% python3 -q
>>> import numpy as np
>>> from numpy import linalg as LA
>>> np.set_printoptions(precision=2, suppress=True, linewidth=160, legacy="1.25")
>>> rnd = lambda a: np.round(a, 2) + 0
>>> A = np.loadtxt("a.csv", delimiter=",")
>>> A
array([[-24.18,  -3.05,  -3.9 ,   4.25,   5.05,   5.75,   2.16,  18.3 ],
       [-23.24,  -2.21,  -4.37,   4.93,   4.89,   5.67,   3.57,  19.28],
       [-22.11,  -3.88,  -4.66,   4.18,   4.86,   4.52,   2.51,  19.67],
       [-23.89,  -5.22,  -6.45,   3.99,   4.92,   4.63,   4.34,  19.59],
       [-21.9 ,  -4.54,  -4.3 ,   6.08,   5.14,   4.2 ,   2.1 ,  18.74],
       [  2.54,  -9.41,   4.91, -14.97, -26.69,   0.63,  -0.97,  -2.59],
       [  1.72,  -8.53,   5.18, -15.5 , -25.14,   0.4 ,  -2.3 ,  -2.47],
       [-22.74,  -1.24,  -4.2 ,   3.82,   5.41,   4.18,   3.72,  20.95],
       [  1.75,  -9.19,   3.85, -16.67, -25.04,   2.11,  -0.32,  -1.44],
       [ -0.7 , -10.35,   5.57, -15.93, -28.44,   0.06,  -0.42,  -1.02],
       [-23.9 ,  -1.74,  -6.1 ,   5.87,   4.54,   6.64,   1.97,  19.15],
       [-22.72,  -3.88,  -4.79,   3.35,   5.89,   4.95,   3.02,  19.37],
       [  1.78,  -7.59,   5.26, -13.99, -27.77,   0.9 ,  -2.63,  -0.51],
       [-20.55,  -3.37,  -1.18,   3.82,   5.97,   3.44,   2.76,  17.89],
       [  0.36,  -9.47,   6.66, -15.7 , -24.46,   2.46,  -2.59,  -2.9 ],
       [-24.54,  -2.08,  -5.29,   5.97,   6.25,   5.46,   1.49,  19.28],
       [-22.99,  -3.71,  -4.65,   4.53,   3.15,   4.89,   2.38,  18.33],
       [-23.03,  -3.93,  -5.54,   5.38,   5.53,   5.04,   1.81,  19.08]])
>>> Xc = A - A.mean(axis=0)
>>> left, sigma, vt = LA.svd(Xc, full_matrices=False)
>>> (np.sign(left[:, 0]) == np.sign(left[0, 0])).astype(int)
array([1, 1, 1, 1, 1, 0, 0, 1, 0, 0, 1, 1, 0, 1, 0, 1, 1, 1])
>>> rnd(vt[0] * np.sign(vt[0, np.abs(vt[0]).argmax()]))
array([-0.48,  0.12, -0.19,  0.4 ,  0.62,  0.08,  0.08,  0.41])
>>> rnd(sigma ** 2 / (sigma ** 2).sum())
array([0.99, 0.  , 0.  , 0.  , 0.  , 0.  , 0.  , 0.  ])
>>> rnd(sigma)
array([101.69,   5.92,   5.32,   4.5 ,   3.96,   3.73,   1.96,   1.55])
>>> np.abs(vt[0]).argmax()
4
>>> rnd(np.abs(vt[-1]))
array([0.26, 0.36, 0.3 , 0.03, 0.1 , 0.62, 0.11, 0.56])
>>> rnd(Xc.mean(axis=0))
array([0., 0., 0., 0., 0., 0., 0., 0.])
>>> np.searchsorted(np.cumsum(sigma ** 2) / (sigma ** 2).sum(), 0.9) + 1
1
>>> G = A.T @ A
>>> rnd(np.trace(G)), rnd((A ** 2).sum())
(18490.42, 18490.42)
>>> rnd(LA.eigvalsh(G)[::-1])
array([12858.15,  5535.33,    28.87,    22.6 ,    20.26,    15.67,     6.29,     3.24])
>>> (A @ A.T).shape
(18, 18)
>>> Xc = (A - A.mean(axis=0)) / A.std(axis=0)
>>> np.argwhere(np.abs(Xc) > 2)
array([], shape=(0, 2), dtype=int64)
>>> coef = LA.lstsq(np.delete(Xc, 6, axis=1), Xc[:, 6])[0]
>>> rnd(1 - np.var(Xc[:, 6] - np.delete(Xc, 6, axis=1) @ coef))
0.92
>>> rnd(coef)
array([-0.24, -0.26, -0.25, -1.99,  0.45, -0.14,  2.34])
>>> left, sigma, vt = LA.svd(A)
>>> np.argmax(sigma[:-1] / (sigma[1:] + 1e-6)) + 1
2
>>> rnd(sigma)
array([113.39,  74.4 ,   5.37,   4.75,   4.5 ,   3.96,   2.51,   1.8 ])
>>> M2 = left[:, :2] @ np.diag(sigma[:2]) @ vt[:2]
>>> rnd(LA.norm(A - M2, 2)), rnd(sigma[2])
(5.37, 5.37)
>>> LA.matrix_rank(A, rtol=0.05)
2
>>> rnd(np.abs(A - M2).max())
3.05
>>> Z = 5 * np.array([[2.4, -1.2, 0.6, -4.2, 0.6, 1.3, 0.4],
...     [0.4, 0.6, -1.0, 1.5, 1.0, -1.1, -0.9]])
>>> rng = np.random.default_rng(670)
>>> z = rng.integers(0, 2, 21)
>>> E = Z[z] + rng.normal(size=(21, 7))
>>> rnd(E)
array([[ 11.62,  -6.29,   4.07, -20.82,   2.04,   5.5 ,   2.  ],
       [ 12.67,  -5.21,   1.9 , -21.47,   4.  ,   7.07,   2.78],
       [  1.45,   2.89,  -4.48,   6.68,   5.37,  -6.35,  -5.52],
       [ 12.57,  -5.78,   3.2 , -22.06,   1.86,   6.81,   2.32],
       [  2.23,   4.77,  -2.4 ,   6.61,   5.21,  -5.43,  -4.05],
       [ 10.32,  -5.61,   4.91, -19.41,   3.47,   6.27,   2.25],
       [  1.49,   4.88,  -4.87,   6.91,   5.49,  -6.18,  -5.43],
       [  3.2 ,   2.12,  -4.12,   9.47,   4.44,  -6.02,  -2.92],
       [  2.05,   2.53,  -4.14,   7.49,   5.69,  -6.72,  -2.56],
       [  1.  ,   3.64,  -3.33,   9.17,   3.89,  -6.  ,  -3.65],
       [  0.97,   2.71,  -4.43,   8.81,   4.97,  -5.97,  -5.14],
       [  2.35,   2.46,  -5.35,   7.3 ,   4.12,  -4.81,  -5.05],
       [  1.77,   4.03,  -5.38,   7.75,   3.73,  -6.77,  -5.51],
       [  1.31,   3.11,  -4.02,   6.76,   6.56,  -6.26,  -4.68],
       [ 13.33,  -6.2 ,   5.35, -20.71,   2.33,   6.55,   2.48],
       [ 12.22,  -5.51,   3.78, -22.05,   3.75,   4.52,   2.04],
       [  2.66,   4.61,  -6.95,   7.  ,   6.74,  -4.15,  -3.67],
       [ 11.81,  -5.51,   1.93, -20.64,   2.15,   6.83,   2.12],
       [  2.14,   3.87,  -4.38,   8.13,   5.09,  -5.78,  -4.98],
       [ 14.08,  -5.67,   3.63, -20.56,   3.2 ,   7.6 ,   2.1 ],
       [ 12.35,  -6.21,   2.95, -20.66,   4.24,   7.08,   2.48]])
>>> Z = E[[3, 18]].astype(float)
>>> for _ in range(4):
...     z = LA.norm(E[:, None] - Z, axis=-1).argmin(axis=1)
...     Z = np.array([E[z == j].mean(axis=0) for j in range(2)])
... 
>>> z
array([0, 0, 1, 0, 1, 0, 1, 1, 1, 1, 1, 1, 1, 1, 0, 0, 1, 0, 1, 0, 0])
>>> rnd(Z)
array([[ 12.33,  -5.78,   3.52, -20.93,   3.01,   6.47,   2.29],
       [  1.89,   3.47,  -4.49,   7.67,   5.11,  -5.87,  -4.43]])
>>> rnd(Z[1] - Z[0])
array([-10.44,   9.25,  -8.01,  28.61,   2.1 , -12.34,  -6.71])
>>> np.abs(Z[1] - Z[0]).argmax()
3
>>> np.bincount(z)
array([ 9, 12])
>>> Xc = (E - E.mean(axis=0)) / E.std(axis=0)
>>> rnd(Xc.std(axis=0))
array([1., 1., 1., 1., 1., 1., 1.])
>>> np.argwhere(np.abs(Xc) > 2)
array([], shape=(0, 2), dtype=int64)
>>> coef = LA.lstsq(np.delete(Xc, 5, axis=1), Xc[:, 5])[0]
>>> rnd(coef)
array([ 0.36, -0.01, -0.1 , -0.59, -0.01,  0.12])
>>> np.abs(coef).argmax()
3
>>> feats = np.load("m.npy")
>>> feats
array([[-0.13,  1.72,  4.39,  6.6 , -0.24,  0.69],
       [-1.27, -2.88, -2.31, -5.59, -2.71,  0.03],
       [ 0.92,  2.69,  1.65, 10.62,  0.15,  1.49],
       [ 0.64,  2.38,  0.66,  7.63, -0.81,  3.89],
       [ 1.66,  3.83,  1.39,  9.74,  1.01,  2.58],
       [-1.11, -1.75, -0.27, -7.34, -1.81,  0.35],
       [-0.23,  3.69,  0.18,  7.03,  1.09,  1.31],
       [-0.37, -3.68, -0.51, -6.29, -1.62,  0.03],
       [ 1.92,  1.14,  0.75,  8.03,  0.21,  3.17],
       [ 0.27, -1.06,  0.6 , -6.  , -1.42,  0.07],
       [ 0.44, -3.71, -1.58, -5.31, -1.06, -0.42],
       [ 0.73,  2.41,  3.32,  7.97, -0.61,  3.84],
       [ 0.15, -3.82, -0.73, -5.84, -2.38, -0.9 ],
       [ 0.03,  1.05,  1.76,  6.16, -1.39,  2.51]])
>>> feats.reshape(-1, 2)
array([[-0.13,  1.72],
       [ 4.39,  6.6 ],
       [-0.24,  0.69],
       [-1.27, -2.88],
       [-2.31, -5.59],
       [-2.71,  0.03],
       [ 0.92,  2.69],
       [ 1.65, 10.62],
       [ 0.15,  1.49],
       [ 0.64,  2.38],
       [ 0.66,  7.63],
       [-0.81,  3.89],
       [ 1.66,  3.83],
       [ 1.39,  9.74],
       [ 1.01,  2.58],
       [-1.11, -1.75],
       [-0.27, -7.34],
       [-1.81,  0.35],
       [-0.23,  3.69],
       [ 0.18,  7.03],
       [ 1.09,  1.31],
       [-0.37, -3.68],
       [-0.51, -6.29],
       [-1.62,  0.03],
       [ 1.92,  1.14],
       [ 0.75,  8.03],
       [ 0.21,  3.17],
       [ 0.27, -1.06],
       [ 0.6 , -6.  ],
       [-1.42,  0.07],
       [ 0.44, -3.71],
       [-1.58, -5.31],
       [-1.06, -0.42],
       [ 0.73,  2.41],
       [ 3.32,  7.97],
       [-0.61,  3.84],
       [ 0.15, -3.82],
       [-0.73, -5.84],
       [-2.38, -0.9 ],
       [ 0.03,  1.05],
       [ 1.76,  6.16],
       [-1.39,  2.51]])
>>> feats.reshape(2, -1)
array([[-0.13,  1.72,  4.39,  6.6 , -0.24,  0.69, -1.27, -2.88, -2.31, -5.59, -2.71,  0.03,  0.92,  2.69,  1.65, 10.62,  0.15,  1.49,  0.64,  2.38,  0.66,
         7.63, -0.81,  3.89,  1.66,  3.83,  1.39,  9.74,  1.01,  2.58, -1.11, -1.75, -0.27, -7.34, -1.81,  0.35, -0.23,  3.69,  0.18,  7.03,  1.09,  1.31],
       [-0.37, -3.68, -0.51, -6.29, -1.62,  0.03,  1.92,  1.14,  0.75,  8.03,  0.21,  3.17,  0.27, -1.06,  0.6 , -6.  , -1.42,  0.07,  0.44, -3.71, -1.58,
        -5.31, -1.06, -0.42,  0.73,  2.41,  3.32,  7.97, -0.61,  3.84,  0.15, -3.82, -0.73, -5.84, -2.38, -0.9 ,  0.03,  1.05,  1.76,  6.16, -1.39,  2.51]])
>>> blk = feats.reshape(14, 2, -1)
>>> np.swapaxes(blk, 1, 2)[12]
array([[ 0.15, -5.84],
       [-3.82, -2.38],
       [-0.73, -0.9 ]])
>>> blk[:, 0]
array([[-0.13,  1.72,  4.39],
       [-1.27, -2.88, -2.31],
       [ 0.92,  2.69,  1.65],
       [ 0.64,  2.38,  0.66],
       [ 1.66,  3.83,  1.39],
       [-1.11, -1.75, -0.27],
       [-0.23,  3.69,  0.18],
       [-0.37, -3.68, -0.51],
       [ 1.92,  1.14,  0.75],
       [ 0.27, -1.06,  0.6 ],
       [ 0.44, -3.71, -1.58],
       [ 0.73,  2.41,  3.32],
       [ 0.15, -3.82, -0.73],
       [ 0.03,  1.05,  1.76]])
>>> blk.shape
(14, 2, 3)
>>> G = np.cov(feats, rowvar=False)
>>> rnd(np.corrcoef(feats[:, 2], feats[:, 4])[0, 1])
0.5
>>> rnd(np.polyfit(feats[:, 2], feats[:, 4], 1))
array([ 0.33, -1.05])
>>> np.argsort(-feats.std(axis=0).round(6), kind="stable")
array([3, 1, 2, 5, 4, 0])
>>> rnd(np.corrcoef(feats.T))
array([[1.  , 0.51, 0.37, 0.64, 0.65, 0.59],
       [0.51, 1.  , 0.69, 0.93, 0.84, 0.77],
       [0.37, 0.69, 1.  , 0.7 , 0.5 , 0.54],
       [0.64, 0.93, 0.7 , 1.  , 0.8 , 0.81],
       [0.65, 0.84, 0.5 , 0.8 , 1.  , 0.53],
       [0.59, 0.77, 0.54, 0.81, 0.53, 1.  ]])
>>> np.argwhere(np.triu(np.abs(np.corrcoef(feats.T)) > 0.8, 1))
array([[1, 3],
       [1, 4],
       [3, 4],
       [3, 5]])
>>> rnd(np.median(feats, axis=0))
array([ 0.21,  1.1 ,  0.63,  6.38, -0.94,  1.  ])
>>> u = np.array([4, 1])
>>> rnd(np.correlate(feats[4], feats[6], "full"))
array([ 2.17,  6.83, 17.67, 41.5 , 28.53, 86.95, 15.91, 53.94,  1.95,  9.29, -0.59])
>>> t = np.radians(30)
>>> r_ = np.eye(6)
>>> r_[3, 3] = r_[2, 2] = np.cos(t)
>>> r_[3, 2], r_[2, 3] = -np.sin(t), np.sin(t)
>>> rnd(r_)
array([[ 1.  ,  0.  ,  0.  ,  0.  ,  0.  ,  0.  ],
       [ 0.  ,  1.  ,  0.  ,  0.  ,  0.  ,  0.  ],
       [ 0.  ,  0.  ,  0.87,  0.5 ,  0.  ,  0.  ],
       [ 0.  ,  0.  , -0.5 ,  0.87,  0.  ,  0.  ],
       [ 0.  ,  0.  ,  0.  ,  0.  ,  1.  ,  0.  ],
       [ 0.  ,  0.  ,  0.  ,  0.  ,  0.  ,  1.  ]])
>>> M2 = feats @ r_.T
>>> np.allclose(feats @ feats.T, M2 @ M2.T)
True
>>> rnd(LA.svd(feats, compute_uv=False)), rnd(LA.svd(M2, compute_uv=False))
(array([30.15,  6.87,  4.68,  3.59,  2.7 ,  1.26]), array([30.15,  6.87,  4.68,  3.59,  2.7 ,  1.26]))
>>> z = E[:, 2] > np.median(E[:, 2])
>>> u = E[z].mean(axis=0) - E[~z].mean(axis=0)
>>> np.argsort(-np.abs(u).round(6), kind="stable")
array([3, 5, 0, 1, 2, 6, 4])
>>> W0 = np.loadtxt("w.csv", delimiter=",")
>>> W0
array([[0., 0., 0.],
       [0., 0., 0.],
       [0., 0., 0.],
       [9., 0., 9.],
       [0., 0., 0.],
       [9., 0., 9.]])
>>> left, sigma, vt = LA.svd(W0)
>>> V = vt[:(sigma > 1e-8).sum()]
>>> x0 = W0[3] + 5 * W0[1] + rng.integers(2) * np.eye(3)[2]
>>> x0
array([9., 0., 9.])
>>> rnd(V.T @ V)
array([[0.5, 0. , 0.5],
       [0. , 0. , 0. ],
       [0.5, 0. , 0.5]])
>>> rnd(LA.norm(x0 - V.T @ V @ x0))
0.0
>>> np.allclose(V.T @ V @ x0, x0)
True
>>> rnd(np.diag(V.T @ V))
array([0.5, 0. , 0.5])
>>> J = np.loadtxt("block18.csv", delimiter=",")
>>> J
array([[ 0.,  0.,  0.],
       [ 0., -1.,  0.],
       [ 0.,  0.,  0.]])
>>> [round(float(LA.det(J[:i, :i])), 2) + 0 for i in range(1, 4)]
[0.0, 0.0, 0.0]
>>> left, sigma, vt = LA.svd(J)
>>> V = vt[:(sigma > 1e-8).sum()]
>>> x0 = J[2] + 3 * J[1] + rng.integers(2) * np.eye(3)[0]
>>> x0
array([ 1., -3.,  0.])
>>> LA.matrix_rank(np.vstack([J, x0]))
2
>>> rk = LA.matrix_rank(J)
>>> rk
1
>>> N = LA.svd(J)[2][rk:].T
>>> [int(LA.matrix_rank(J[:, :j + 1])) for j in range(3)]
[0, 1, 1]
>>> np.allclose(J @ N, 0)
True
>>> [int(LA.matrix_rank(J[:i])) for i in range(1, len(J) + 1)]
[0, 1, 1]
>>> t = np.radians(90)
>>> r_ = np.eye(8)
>>> r_[6, 6] = r_[7, 7] = np.cos(t)
>>> r_[6, 7], r_[7, 6] = -np.sin(t), np.sin(t)
>>> rnd(r_)
array([[ 1.,  0.,  0.,  0.,  0.,  0.,  0.,  0.],
       [ 0.,  1.,  0.,  0.,  0.,  0.,  0.,  0.],
       [ 0.,  0.,  1.,  0.,  0.,  0.,  0.,  0.],
       [ 0.,  0.,  0.,  1.,  0.,  0.,  0.,  0.],
       [ 0.,  0.,  0.,  0.,  1.,  0.,  0.,  0.],
       [ 0.,  0.,  0.,  0.,  0.,  1.,  0.,  0.],
       [ 0.,  0.,  0.,  0.,  0.,  0.,  0., -1.],
       [ 0.,  0.,  0.,  0.,  0.,  0.,  1.,  0.]])
>>> M2 = A @ r_.T
>>> rnd(LA.det(r_)), np.trace(r_)
(1.0, 6.0)
>>> rnd(np.abs(M2 - A).max(axis=0))
array([ 0.  ,  0.  ,  0.  ,  0.  ,  0.  ,  0.  , 24.67, 17.79])
>>> np.allclose(LA.norm(A, axis=1), LA.norm(M2, axis=1))
True
>>> ev, V = LA.eigh(J)
>>> V.T @ J @ V
array([[-1.,  0.,  0.],
       [ 0.,  0.,  0.],
       [ 0.,  0.,  0.]])
>>> V.T @ V
array([[1., 0., 0.],
       [0., 1., 0.],
       [0., 0., 1.]])
>>> m1 = np.array([[1.6, 0.4, -0.7, 0.8],
...     [1.1, 1.1, -0.6, -0.5],
...     [0.9, -1.0, 0.0, -0.8],
...     [-1.2, -0.3, 0.2, -0.2],
...     [0.3, -0.4, -1.4, 0.1],
...     [-0.4, -0.1, -0.3, -0.1],
...     [-0.1, 0.9, -0.6, 1.2],
...     [1.2, 0.6, 0.8, 0.9],
...     [0.6, 2.4, 0.4, -1.4]])
>>> m1
array([[ 1.6,  0.4, -0.7,  0.8],
       [ 1.1,  1.1, -0.6, -0.5],
       [ 0.9, -1. ,  0. , -0.8],
       [-1.2, -0.3,  0.2, -0.2],
       [ 0.3, -0.4, -1.4,  0.1],
       [-0.4, -0.1, -0.3, -0.1],
       [-0.1,  0.9, -0.6,  1.2],
       [ 1.2,  0.6,  0.8,  0.9],
       [ 0.6,  2.4,  0.4, -1.4]])
>>> M2 = m1 / np.sqrt((m1 ** 2).mean(axis=1, keepdims=True))
>>> LA.matrix_rank(m1 - m1.mean(axis=1, keepdims=True))
3
>>> t = np.radians(72)
>>> r_ = np.eye(3)
>>> r_[2, 2] = r_[1, 1] = np.cos(t)
>>> r_[2, 1], r_[1, 2] = -np.sin(t), np.sin(t)
>>> rnd(r_)
array([[ 1.  ,  0.  ,  0.  ],
       [ 0.  ,  0.31,  0.95],
       [ 0.  , -0.95,  0.31]])
>>> M2 = W0 @ r_.T
>>> np.allclose(LA.norm(W0, axis=1), LA.norm(M2, axis=1))
True
>>> rnd(LA.det(r_)), rnd(np.trace(r_))
(1.0, 1.62)
>>> rnd(M2)
array([[0.  , 0.  , 0.  ],
       [0.  , 0.  , 0.  ],
       [0.  , 0.  , 0.  ],
       [9.  , 8.56, 2.78],
       [0.  , 0.  , 0.  ],
       [9.  , 8.56, 2.78]])
>>> rnd(np.abs(M2 - W0).max(axis=0))
array([0.  , 8.56, 6.22])
